$ python -q
>>> import numpy as np
>>> from numpy import linalg as LA
>>> np.set_printoptions(precision=2, suppress=True, linewidth=200, legacy="1.25")
>>> rnd = lambda a: np.round(a, 2) + 0
>>> M = np.loadtxt("arr.csv", delimiter=",")
>>> print(M)
[[-38.91  39.82  20.3    0.2   40.41  -0.14 -20.31  20.09]
 [-39.96  39.01  20.85   0.01  41.25   0.21 -19.45  20.51]
 [-38.73  39.49  21.12   0.36  39.94  -1.12 -19.45  20.64]
 [-40.96  42.07  19.6    0.35  41.76  -0.52 -20.86  22.22]
 [-40.89  38.85  19.71   1.16  39.91  -0.45 -20.84  19.78]
 [-37.31  40.8   20.18   2.25  41.03  -1.15 -18.49  21.98]
 [-40.9   40.3   18.7    0.01  41.5   -0.67 -18.26  20.26]
 [-40.37  40.11  21.3   -1.41  38.3    1.3  -18.88  19.87]
 [-39.37  38.8   21.75   0.72  39.    -1.66 -20.33  20.74]
 [-38.46  41.84  21.28   0.1   38.77  -2.58 -18.89  21.01]
 [-39.89  41.47  20.31  -0.37  38.96  -0.02 -21.    19.13]
 [-39.2   40.44  19.64  -0.87  41.34  -0.4  -19.52  20.09]
 [-39.04  40.01  20.44  -1.27  38.67   1.   -20.09  18.49]
 [-40.38  41.64  21.06  -0.58  40.1    0.38 -19.89  22.21]
 [-40.89  40.44  21.04  -2.14  39.4   -3.02 -20.07  21.33]
 [-40.7   41.03  18.53  -0.84  40.47   1.66 -19.7   19.84]
 [-39.74  41.49  20.72   1.61  39.93   0.36 -21.61  20.14]
 [-41.16  40.03  19.11  -0.85  39.65   0.06 -20.37  18.71]
 [-39.4   38.16  20.82   0.94  39.53  -0.39 -19.35  20.55]
 [-39.91  40.53  20.66   0.39  39.09  -0.44 -20.82  20.83]
 [-40.71  40.68  20.83   0.9   40.06  -1.23 -21.24  18.51]]
>>> print(rnd(M[9] @ M[8]))
5936.57
>>> rnd(LA.norm(M, 2))
356.15
>>> print(rnd(LA.norm(M) ** 2 / LA.norm(M, 2) ** 2))
1.0
>>> rnd(LA.norm(M, "nuc"))
386.3
>>> rnd(LA.norm(M, 1)), rnd(LA.norm(M, np.inf))
(847.01, 188.34)
>>> labels = M[:, 3] > np.median(M[:, 3])
>>> u = M[labels].mean(axis=0) - M[~labels].mean(axis=0)
>>> labels.astype(int)
array([1, 0, 1, 1, 1, 1, 0, 0, 1, 0, 0, 0, 0, 0, 0, 0, 1, 0, 1, 1, 1])
>>> np.argsort(-np.abs(u).round(6), kind="stable")
array([3, 6, 1, 0, 5, 7, 2, 4])
>>> rnd(u)
array([ 0.49, -0.51,  0.36,  1.63,  0.21, -0.48, -0.68,  0.42])
>>> arr = np.load("a.npy")
>>> arr
array([[ 1., -2.,  0.,  0.],
       [-2.,  3., -2.,  0.],
       [ 0., -2.,  5., -2.],
       [ 0.,  0., -2.,  4.]])
>>> B = LA.invert(arr)
Traceback (most recent call last):
  File "<python-input-18>", line 1, in <module>
    B = LA.invert(arr)
        ^^^^^^^^^
AttributeError: module 'numpy.linalg' has no attribute 'invert'
>>> B = LA.inv(arr)
>>> np.allclose(B, arr.T)
False
>>> rnd(LA.det(arr) * B)
array([[32., 32., 16.,  8.],
       [32., 16.,  8.,  4.],
       [16.,  8., -4., -2.],
       [ 8.,  4., -2., -9.]])
>>> arr @ B
array([[1., 0., 0., 0.],
       [0., 1., 0., 0.],
       [0., 0., 1., 0.],
       [0., 0., 0., 1.]])
>>> print(rnd(LA.slogdet(arr)[0]))
-1.0
